% ipython --no-banner

In [1]: import numpy as np

In [2]: np.set_printoptions(precision=2, suppress=True, linewidth=160)

In [3]: mat = np.load("a.npy")

In [4]: print(mat)
[[  1  -1   1  -1]
 [  1   0   0   0]
 [  1   1   1   1]
 [  1   2   4   8]
 [  1   3   9  27]
 [  1   4  16  64]
 [  1   5  25 125]]

In [5]: x = np.array([1, 0, 9, 0])

In [6]: print(mat @ np.eye(4)[0])
[1. 1. 1. 1. 1. 1. 1.]

In [7]: print(np.sign((mat @ x).round(6)))
[1 1 1 1 1 1 1]

In [8]: print(mat @ (2 * x))
[ 20   2  20  74 164 290 452]

In [9]: print(np.linalg.norm(mat @ x) <= np.linalg.norm(mat, 2) * np.linalg.norm(x) + 1e-9)
True

In [10]: print((mat @ x).argmax())
6

In [11]: print((mat * x).sum(axis=1))
[ 10   1  10  37  82 145 226]

In [12]: print(mat.shape)
(7, 4)

In [13]: print(np.diff(mat, axis=0))
[[ 0  1 -1  1]
 [ 0  1  1  1]
 [ 0  1  3  7]
 [ 0  1  5 19]
 [ 0  1  7 37]
 [ 0  1  9 61]]

In [14]: print(mat.sum(axis=1))
[  0   1   4  15  40  85 156]

In [15]: print(np.linalg.matrix_rank(mat))
4

In [16]: np.zeros(7, 4)
TypeError: Cannot interpret '4' as a data type


In [17]: Y = np.c_[mat[:, :2] @ np.array([[0, 0], [3, 1]]), np.array([-1, -5, 0, 0, 5, -3, 0])]

In [18]: print(Y)
[[-3 -1 -1]
 [ 0  0 -5]
 [ 3  1  0]
 [ 6  2  0]
 [ 9  3  5]
 [12  4 -3]
 [15  5  0]]

In [19]: print(np.round(np.linalg.norm(Y - mat @ np.linalg.lstsq(mat, Y)[0], axis=0), 2) + 0)
[0.   0.   6.47]

In [20]: print(np.linalg.norm(np.linalg.qr(mat)[0].T @ Y, axis=0) ** 2 / ((Y ** 2).sum(axis=0) + 1e-12))
[1.  1.  0.3]

In [21]: print(np.round(np.linalg.lstsq(mat, Y[:, 0])[0], 2) + 0)
[0. 3. 0. 0.]

In [22]: arr = np.loadtxt("x.csv", delimiter=",")

In [23]: print(arr)
[[-0.08 -0.8   0.54 -0.25]
 [ 0.34 -0.45 -0.25  0.79]
 [-0.94 -0.1  -0.13  0.3 ]
 [ 0.    0.39  0.79  0.47]]

In [24]: # columns are unit length and at right angles

In [25]: print(np.round(arr.T @ arr, 2) + 0)
[[1. 0. 0. 0.]
 [0. 1. 0. 0.]
 [0. 0. 1. 0.]
 [0. 0. 0. 1.]]

In [26]: w1 = np.array([[-1, -1], [3, -1], [3, 3], [0, -1]])

In [27]: c = np.array([-5, -2])

In [28]: act = np.maximum(arr @ w1 + c, 0)

In [29]: print((act > 0).mean(axis=0))
[0.   0.25]

In [30]: print(act)
[[0.   0.75]
 [0.   0.  ]
 [0.   0.  ]
 [0.   0.  ]]

In [31]: print(np.linalg.matrix_rank(act))
1

In [32]: W2 = np.array([[0, 0, -2], [-2, 0, -2]])

In [33]: print(w1 @ W2)
[[  2   0   4]
 [  2   0  -4]
 [ -6   0 -12]
 [  2   0   2]]

In [34]: print(act @ W2)
[[-1.5  0.  -1.5]
 [ 0.   0.   0. ]
 [ 0.   0.   0. ]
 [ 0.   0.   0. ]]

In [35]: E = np.load("layer3.npy")

In [36]: print(E)
[[ 0.95 -0.14 -0.23 -0.14]
 [-0.14  0.59 -0.68 -0.41]
 [-0.23 -0.68 -0.14 -0.68]
 [-0.14 -0.41 -0.68  0.59]]

In [37]: print((E - E.T) / 2)
[[0. 0. 0. 0.]
 [0. 0. 0. 0.]
 [0. 0. 0. 0.]
 [0. 0. 0. 0.]]

In [38]: print((E + E.T) / 2)
[[ 0.95 -0.14 -0.23 -0.14]
 [-0.14  0.59 -0.68 -0.41]
 [-0.23 -0.68 -0.14 -0.68]
 [-0.14 -0.41 -0.68  0.59]]

In [39]: print(np.allclose(E, E.T))
True

In [40]: print(np.linalg.matrix_power(E, 3))
[[ 0.95 -0.14 -0.23 -0.14]
 [-0.14  0.59 -0.68 -0.41]
 [-0.23 -0.68 -0.14 -0.68]
 [-0.14 -0.41 -0.68  0.59]]

In [41]: print(np.sort(np.abs(np.linalg.eigvals(E))))
[1. 1. 1. 1.]

In [42]: print(np.round(np.abs(np.linalg.eigvals(E)).max(), 2))
1.0

In [43]: J = np.array([[-0.3, 0.2, 2.4, 1.1, -0.5, 0.6],
    ...:     [-1.3, -1.0, 0.7, 0.4, 0.0, -0.1],
    ...:     [0.0, -1.4, -0.2, -1.4, -0.1, 1.0],
    ...:     [0.7, 1.4, -1.1, -0.7, 0.2, 1.3],
    ...:     [0.3, 0.5, 0.3, 0.9, 0.3, 0.5]])

In [44]: rng = np.random.default_rng(73664)

In [45]: J[4] = J[1] + 0.3 * rng.normal(size=6)

In [46]: print(J)
[[-0.3   0.2   2.4   1.1  -0.5   0.6 ]
 [-1.3  -1.    0.7   0.4   0.   -0.1 ]
 [ 0.   -1.4  -0.2  -1.4  -0.1   1.  ]
 [ 0.7   1.4  -1.1  -0.7   0.2   1.3 ]
 [-1.46 -1.04  0.88  0.35 -0.5  -0.52]]

In [47]: f = np.array([2, 2])

In [48]: print(np.polyval(f, J[1]))
[-0.6  0.   3.4  2.8  2.   1.8]

In [49]: print(np.convolve(J[1], f))
[-2.6 -4.6 -0.6  2.2  0.8 -0.2 -0.2]

In [50]: print(np.array([np.convolve(row, f, "same") for row in J]))
[[-0.6  -0.2   5.2   7.    1.2   0.2 ]
 [-2.6  -4.6  -0.6   2.2   0.8  -0.2 ]
 [ 0.   -2.8  -3.2  -3.2  -3.    1.8 ]
 [ 1.4   4.2   0.6  -3.6  -1.    3.  ]
 [-2.93 -5.01 -0.31  2.47 -0.29 -2.04]]

In [51]: feats = np.load("case12.npy")

In [52]: print(feats)
[[0.12 0.38 0.25 0.25]
 [0.18 0.27 0.27 0.27]
 [0.25 0.25 0.38 0.12]
 [0.14 0.14 0.29 0.43]]

In [53]: print(np.linalg.eigvals(feats))
[ 1.  +0.j   -0.06+0.j    0.13+0.04j  0.13-0.04j]

In [54]: print(np.kron(np.eye(2, dtype=int), feats))
[[0.12 0.38 0.25 0.25 0.   0.   0.   0.  ]
 [0.18 0.27 0.27 0.27 0.   0.   0.   0.  ]
 [0.25 0.25 0.38 0.12 0.   0.   0.   0.  ]
 [0.14 0.14 0.29 0.43 0.   0.   0.   0.  ]
 [0.   0.   0.   0.   0.12 0.38 0.25 0.25]
 [0.   0.   0.   0.   0.18 0.27 0.27 0.27]
 [0.   0.   0.   0.   0.25 0.25 0.38 0.12]
 [0.   0.   0.   0.   0.14 0.14 0.29 0.43]]

In [55]: print(round(float(np.linalg.det(feats[::-1])), 2))
-0.0

In [56]: print(np.round(np.einsum("ii->", feats), 2))
1.2

In [57]: print(np.linalg.matrix_power(feats, 100))
[[0.18 0.25 0.3  0.27]
 [0.18 0.25 0.3  0.27]
 [0.18 0.25 0.3  0.27]
 [0.18 0.25 0.3  0.27]]

In [58]: print(feats @ np.ones(4))
[1. 1. 1. 1.]

In [59]: print(feats.sum(axis=1))
[1. 1. 1. 1.]

In [60]: print(np.linalg.matrix_power(feats, 2))
[[0.18 0.25 0.3  0.27]
 [0.18 0.25 0.3  0.27]
 [0.19 0.27 0.31 0.23]
 [0.18 0.23 0.3  0.29]]

In [61]: p = np.eye(4)[2]

In [62]: for _ in range(4):
    ...:     p = p @ feats
    ...:     print(p.round(2))
    ...: 
[0.25 0.25 0.38 0.12]
[0.19 0.27 0.31 0.23]
[0.18 0.25 0.3  0.26]
[0.18 0.25 0.3  0.26]

In [63]: print(np.round(E @ E.T, 2) + 0)
[[1. 0. 0. 0.]
 [0. 1. 0. 0.]
 [0. 0. 1. 0.]
 [0. 0. 0. 1.]]

In [64]: z = rng.permutation(4)

In [65]: print(z)
[1 2 0 3]

In [66]: Y = feats[z][:, z]

In [67]: print(np.allclose(Y, feats))
False

In [68]: print(np.round(np.linalg.det(Y), 2), round(np.linalg.det(feats[z]), 2))
-0.0 -0.0

In [69]: print(np.sort(np.abs(np.linalg.eigvals(Y))))
[0.06 0.13 0.13 1.  ]

In [70]: print(Y)
[[0.27 0.27 0.18 0.27]
 [0.25 0.38 0.25 0.12]
 [0.38 0.25 0.12 0.25]
 [0.14 0.29 0.14 0.43]]

In [71]: M = np.load("arr.npy")

In [72]: print(M)
[[ 0  0  2]
 [-3  1  2]
 [-3  1  2]]

In [73]: # rows 1 and 2 are equal

In [74]: print(np.round(np.linalg.eigvals(M), 2) + 0)
[1.5+1.94j 1.5-1.94j 0. +0.j  ]

In [75]: print(np.einsum("ij,ji->", M, M))
-3

In [76]: print(np.einsum("ii->", M))
3

In [77]: print(np.round(np.linalg.eigvals(M).sum().real, 2))
3.0

In [78]: print(np.round(np.poly(M), 2) + 0)
[ 1. -3.  6.  0.]

In [79]: print(round(float(np.linalg.det(M.T)), 2))
-0.0

In [80]: m1 = np.array([[-0.9, -0.1, -0.1],
    ...:     [-0.4, 0.4, 0.3],
    ...:     [1.5, -1.6, -0.6],
    ...:     [0.8, -0.5, 0.2],
    ...:     [0.1, -0.9, 1.0],
    ...:     [0.8, -0.8, 0.1],
    ...:     [0.1, 1.1, 0.0]])

In [81]: m1[1] = m1[0] + 0.3 * rng.normal(size=3)

In [82]: print(m1)
[[-0.9  -0.1  -0.1 ]
 [-0.66 -0.4   0.79]
 [ 1.5  -1.6  -0.6 ]
 [ 0.8  -0.5   0.2 ]
 [ 0.1  -0.9   1.  ]
 [ 0.8  -0.8   0.1 ]
 [ 0.1   1.1   0.  ]]

In [83]: Uu, sig = np.linalg.svd(m1)
ValueError: too many values to unpack (expected 2)


In [84]: Uu, sig, vt = np.linalg.svd(m1, full_matrices=False)

In [85]: print(np.cumsum(sig ** 2) / np.sum(sig ** 2))
[0.67 0.92 1.  ]

In [86]: print(np.abs(Uu[:, 0]).round(6).argmax())
2

In [87]: print(np.round(Uu.T @ m1 @ vt.T, 2) + 0)
[[2.89 0.   0.  ]
 [0.   1.76 0.  ]
 [0.   0.   1.02]]

In [88]: print((sig > 1e-8).sum())
3

In [89]: print(Uu.shape, sig.shape, vt.shape)
(7, 3) (3,) (3, 3)

In [90]: print(round(np.sqrt((sig ** 2).sum()), 2), round(np.linalg.norm(m1), 2))
3.53 3.53

In [91]: print(m1.shape)
(7, 3)

In [92]: print(np.count_nonzero(m1))
20

In [93]: print(m1.mean(axis=0))
[ 0.25 -0.46  0.2 ]

In [94]: np.linalg.rank(m1)
AttributeError: module 'numpy.linalg' has no attribute 'rank'


In [95]: print(round(np.linalg.norm(m1), 2))
3.53

In [96]: print(np.linalg.svd(m1, compute_uv=False))
[2.89 1.76 1.02]

In [97]: blk = np.stack([m1, 3 * m1, m1[::-1]])

In [98]: print(blk.shape)
(3, 7, 3)

In [99]: P = m1 @ np.linalg.solve(m1.T @ m1, m1.T)

In [100]: print(np.allclose(P @ P, P))
True

In [101]: print(P.round(2) + 0)
[[ 0.44  0.14 -0.02 -0.27 -0.11 -0.15 -0.34]
 [ 0.14  0.39 -0.19 -0.01  0.38  0.   -0.18]
 [-0.02 -0.19  0.73  0.13 -0.06  0.24 -0.28]
 [-0.27 -0.01  0.13  0.22  0.2   0.18  0.11]
 [-0.11  0.38 -0.06  0.2   0.59  0.17 -0.08]
 [-0.15  0.    0.24  0.18  0.17  0.18 -0.03]
 [-0.34 -0.18 -0.28  0.11 -0.08 -0.03  0.45]]

In [102]: print(np.round(np.trace(P), 2))
3.0

In [103]: print(np.round(np.linalg.eigvalsh(P), 2) + 0)
[0. 0. 0. 0. 1. 1. 1.]

In [104]: print(P @ m1[:, 1])
[-0.1 -0.4 -1.6 -0.5 -0.9 -0.8  1.1]

In [105]: print(np.linalg.matrix_rank(P, rtol=0.1))
3

In [106]: print(np.argsort(-np.linalg.norm(P, axis=0).round(6), kind="stable")[:3])
[2 4 6]

In [107]: print(np.linalg.cond(P) > 100)
True

In [108]: X = np.load("out15.npy")

In [109]: print(X)
[[0 0 0 2]
 [0 0 0 0]
 [0 0 0 1]
 [0 0 2 2]
 [0 0 0 0]
 [0 1 0 0]
 [0 2 0 0]
 [0 0 0 0]]

In [110]: print(np.argsort(-np.linalg.norm(X, axis=0).round(6), kind="stable")[:3])
[3 1 2]

In [111]: print(round(np.linalg.norm(X, 2) / np.linalg.norm(X), 2))
0.79
